>>> import numpy as np
>>> import numpy.linalg as la
>>> np.set_printoptions(precision=2, suppress=True, linewidth=200)
>>> tidy = lambda a: np.round(a, 2) + 0
>>> f = np.array([-3, -3, 2])
>>> X = f[np.abs(np.subtract.outer(np.arange(3), np.arange(3)))]
>>> X
array([[-3, -3,  2],
       [-3, -3, -3],
       [ 2, -3, -3]])
>>> evals, vecs = la.eigh(X)
>>> x0 = np.array([0, 0, 1])
>>> x0 @ X @ x0
np.int64(-3)
>>> tidy(la.eigvalsh(X[1:, 1:]))
array([-6.,  0.])
>>> tidy(vecs * np.abs(evals) @ vecs.T)
array([[ 4.45,  1.38, -0.55],
       [ 1.38,  4.82,  1.38],
       [-0.55,  1.38,  4.45]])
>>> P = np.triu(np.array([[3, 2, 1], [1, 0, 4], [5, 4, 1]]), 1) + np.eye(3)
>>> Y = P @ X @ la.inv(P)
>>> tidy(np.poly(Y))
array([  1.,   9.,   5., -75.])
>>> Y
array([[ -7.,   2.,  -8.],
       [  5., -25.,  80.],
       [  2.,  -7.,  23.]])
>>> P @ X - X @ P
array([[-4., -3.,  6.],
       [ 8., -6.,  3.],
       [ 0., -4., 10.]])
>>> evals, vecs = la.eigh(X)
>>> (evals > 1e-8).sum(), (evals < -1e-8).sum()
(np.int64(1), np.int64(2))
>>> evals.sum(), np.trace(X)
(np.float64(-9.0), np.int64(-9))
>>> U, sv, VT = la.svd(X, full_matrices=False)
>>> tidy(sv / sv[0])
array([1.  , 0.79, 0.37])
>>> tidy(U.T @ X @ VT.T)
array([[6.36, 0.  , 0.  ],
       [0.  , 5.  , 0.  ],
       [0.  , 0.  , 2.36]])
>>> tidy(np.sqrt((sv ** 2).sum())), tidy(la.norm(X))
(np.float64(8.43), np.float64(8.43))
>>> np.abs(U[:, 0]).round(6).argmax()
np.int64(1)
>>> q, R = la.qr(X)
>>> tidy(q)
array([[-0.64, -0.3 ,  0.71],
       [-0.64, -0.3 , -0.71],
       [ 0.43, -0.9 ,  0.  ]])
>>> q.shape, R.shape
((3, 3), (3, 3))
>>> tidy(R)
array([[ 4.69,  2.56, -0.64],
       [ 0.  ,  4.52,  3.02],
       [ 0.  ,  0.  ,  3.54]])
>>> tidy(q @ R)
array([[-3., -3.,  2.],
       [-3., -3., -3.],
       [ 2., -3., -3.]])
>>> tidy(np.abs(np.diag(R)))
array([4.69, 4.52, 3.54])
>>> tidy(abs(R[0, 0])), tidy(la.norm(X[:, 0]))
(np.float64(4.69), np.float64(4.69))
>>> tidy(np.trace(q @ q.T))
np.float64(3.0)
>>> mat = np.load("out19.npy")
>>> mat
array([[40,  4, -6],
       [ 4, 21,  1],
       [-6,  1, 25]])
>>> # equal to its transpose
>>> x0 = np.ones(3)
>>> for _ in range(6):
...     x0 = mat @ x0
...     x0 /= la.norm(x0)
...     print(round(x0 @ mat @ x0, 2))
... 
32.45
37.4
40.56
41.93
42.42
42.58
>>> tidy(x0)
array([ 0.95,  0.19, -0.25])
>>> tidy(la.eigvalsh(mat)[-1])
np.float64(42.66)
>>> evals, vecs = la.eig(mat)
>>> np.prod(evals)
np.float64(19756.0)
>>> tidy(evals)
array([42.66, 19.12, 24.22])
>>> tidy(np.sort(la.eigvals(mat.T)))
array([19.12, 24.22, 42.66])
>>> q = mat.astype(float).copy()
>>> for j in range(3):
...     q[:, j] -= q[:, :j] @ (q[:, :j].T @ q[:, j])
...     q[:, j] /= la.norm(q[:, j])
... 
>>> tidy(q.T @ q)
array([[1., 0., 0.],
       [0., 1., 0.],
       [0., 0., 1.]])
>>> tidy(q)
array([[ 0.98, -0.09,  0.16],
       [ 0.1 ,  0.99, -0.08],
       [-0.15,  0.09,  0.98]])
